In [1]: import numpy as np

In [2]: import numpy.linalg as la

In [3]: np.set_printoptions(precision=1, suppress=True, linewidth=100)

In [4]: def rnd(a):
   ...:     return np.round(a, 1) + 0
   ...: 

In [5]: mat = np.array([[0, 0, 1], [0, 1, 0], [1, 0, 0]])

In [6]: r0 = np.array([-4, 3])

In [7]: print(np.polyval(r0, mat[0]))
[ 3  3 -1]

In [8]: print(np.correlate(mat[0], mat[2], "full"))
[0 0 0 0 1]

In [9]: print(np.cross(mat[0, :3], mat[2, :3]))
[0 1 0]

In [10]: print(np.convolve(mat[0], r0))
[ 0  0 -4  3]

In [11]: Q, vecs = la.qr(mat[:, :2])[0], la.qr(mat[:, 2:])[0]

In [12]: sigma = la.svd(Q.T @ vecs, compute_uv=False)

In [13]: print(np.degrees(np.arccos(sigma.clip(0, 1))))
[90.]

In [14]: evals, vecs = la.eig(mat)

In [15]: print(rnd(np.sort(la.eigvals(la.inv(mat)))))
[-1.  1.  1.]

In [16]: print(evals)
[ 1. -1.  1.]

In [17]: print(rnd(np.sort(la.eigvals(mat.T))))
[-1.  1.  1.]

In [18]: print(mat @ vecs[:, 0] - evals[0] * vecs[:, 0])
[0. 0. 0.]

In [19]: proj = np.triu(np.array([[-5, -5, 4], [2, -5, -3], [3, -3, 2]]), 1) + np.eye(3)

In [20]: M2 = proj @ mat @ la.inv(proj)

In [21]: print(rnd(np.poly(M2)))
[ 1. -1. -1.  1.]

In [22]: print(np.trace(M2), np.trace(mat))
1.0 1

In [23]: print(mat.T @ mat)
[[1 0 0]
 [0 1 0]
 [0 0 1]]

In [24]: print(rnd(la.norm(mat, axis=0)))
[1. 1. 1.]

In [25]: print(rnd(la.svd(mat, compute_uv=False)))
[1. 1. 1.]

In [26]: print(rnd(la.pinv(mat)))
[[0. 0. 1.]
 [0. 1. 0.]
 [1. 0. 0.]]

In [27]: J = np.load("run19.npy")

In [28]: print(J)
[[-2.4 -0.2  1.2]
 [-1.  -0.9  0.5]
 [-1.1  0.1  0.6]
 [-2.7  0.6  1.3]
 [ 0.7  0.8 -0.4]
 [ 0.6 -0.1 -0.3]
 [ 0.7  0.9 -0.4]
 [ 4.1  2.4 -2. ]
 [-1.5 -0.3  0.7]
 [-0.5 -0.1  0.2]
 [ 5.2 -0.4 -2.6]
 [ 1.   0.5 -0.4]
 [ 0.3 -2.  -0.1]
 [ 3.1 -0.7 -1.6]]

In [29]: cen = J - J.mean(axis=0)

In [30]: Uu, sigma, Vh = la.svd(cen, full_matrices=False)

In [31]: print(np.abs(Vh[0]).argmax())
0

In [32]: print(rnd(Vh[0] * np.sign(Vh[0, np.abs(Vh[0]).argmax()])))
[ 0.9  0.1 -0.4]

In [33]: print((np.sign(Uu[:, 0]) == np.sign(Uu[0, 0])).astype(int))
[1 1 1 1 0 0 0 0 1 1 0 0 1 0]

In [34]: print(np.abs(Uu[:, 0]).argmax())
10

In [35]: print(rnd((sigma ** 2).sum() ** 2 / (sigma ** 4).sum()))
1.3

In [36]: print(la.matrix_rank(cen))
3

In [37]: print(rnd(sigma))
[9.4 3.6 0.2]

In [38]: print(rnd(np.abs(Vh[-1])))
[0.4 0.  0.9]

In [39]: x = np.array([2, 3, 4])

In [40]: target = J @ x

In [41]: print(rnd(la.lstsq(J, target)[0]))
[2. 3. 4.]

In [42]: rng = np.random.default_rng(17845)

In [43]: target = target + 0.3 * rng.normal(size=14)

In [44]: print(rnd(target))
[-0.9 -2.9  0.9  1.5  2.3  0.3  2.3  7.3 -1.2 -1.3 -1.2  2.1 -5.5 -2.5]

In [45]: beta, *_ = la.lstsq(J, target)

In [46]: print(rnd(beta))
[4.  3.  7.9]

In [47]: print(beta.round())
[4. 3. 8.]

In [48]: W1 = np.array([[1, 2], [2, 1], [1, 0]])

In [49]: beta = np.array([5, -4])

In [50]: H = np.maximum(J @ W1 + beta, 0)

In [51]: print((H > 0).astype(int))
[[1 0]
 [1 0]
 [1 0]
 [1 0]
 [1 0]
 [1 0]
 [1 0]
 [1 1]
 [1 0]
 [1 0]
 [1 1]
 [1 0]
 [1 0]
 [1 1]]

In [52]: print(la.matrix_rank(H))
2

In [53]: basis = np.array([[0, -2], [-2, 1]])

In [54]: print(W1 @ basis)
[[-4  0]
 [-2 -3]
 [ 0 -2]]

In [55]: print((H @ basis).round(6).argmax(axis=1))
[0 0 0 0 0 0 0 0 0 0 1 0 0 0]

In [56]: print(rnd(H @ basis))
[[  0.   -6.8]
 [  0.   -5.4]
 [  0.   -9.4]
 [  0.   -9.6]
 [  0.  -13.8]
 [  0.  -10.2]
 [  0.  -14.2]
 [-13.2 -17.2]
 [  0.   -7.2]
 [  0.   -9. ]
 [-12.   -7.6]
 [  0.  -13.2]
 [  0.   -2.4]
 [ -3.   -8.7]]

In [57]: cen = (J - J.mean(axis=0)) / J.std(axis=0)

In [58]: print(rnd(cen.std(axis=0)))
[1. 1. 1.]

In [59]: beta = la.lstsq(np.delete(cen, 1, axis=1), cen[:, 1])[0]

In [60]: print(rnd(beta))
[-0.2 -0.4]

In [61]: print(rnd(1 - np.var(cen[:, 1] - np.delete(cen, 1, axis=1) @ beta)))
0.0

In [62]: Q, Rm = la.qr(J)

In [63]: print(rnd(Q.T @ Q))
[[1. 0. 0.]
 [0. 1. 0.]
 [0. 0. 1.]]

In [64]: print(rnd(Q))
[[-0.3  0.  -0.1]
 [-0.1 -0.2  0. ]
 [-0.1  0.1 -0.3]
 [-0.3  0.2  0.2]
 [ 0.1  0.2  0.3]
 [ 0.1  0.   0. ]
 [ 0.1  0.2  0.3]
 [ 0.5  0.6 -0.2]
 [-0.2  0.   0.3]
 [-0.1  0.   0.3]
 [ 0.6 -0.2  0.1]
 [ 0.1  0.1 -0.5]
 [ 0.  -0.6 -0.3]
 [ 0.4 -0.3  0.4]]

In [65]: print(rnd(Q @ Rm))
[[-2.4 -0.2  1.2]
 [-1.  -0.9  0.5]
 [-1.1  0.1  0.6]
 [-2.7  0.6  1.3]
 [ 0.7  0.8 -0.4]
 [ 0.6 -0.1 -0.3]
 [ 0.7  0.9 -0.4]
 [ 4.1  2.4 -2. ]
 [-1.5 -0.3  0.7]
 [-0.5 -0.1  0.2]
 [ 5.2 -0.4 -2.6]
 [ 1.   0.5 -0.4]
 [ 0.3 -2.  -0.1]
 [ 3.1 -0.7 -1.6]]

In [66]: print(np.trace(Q @ Q.T))
3.0
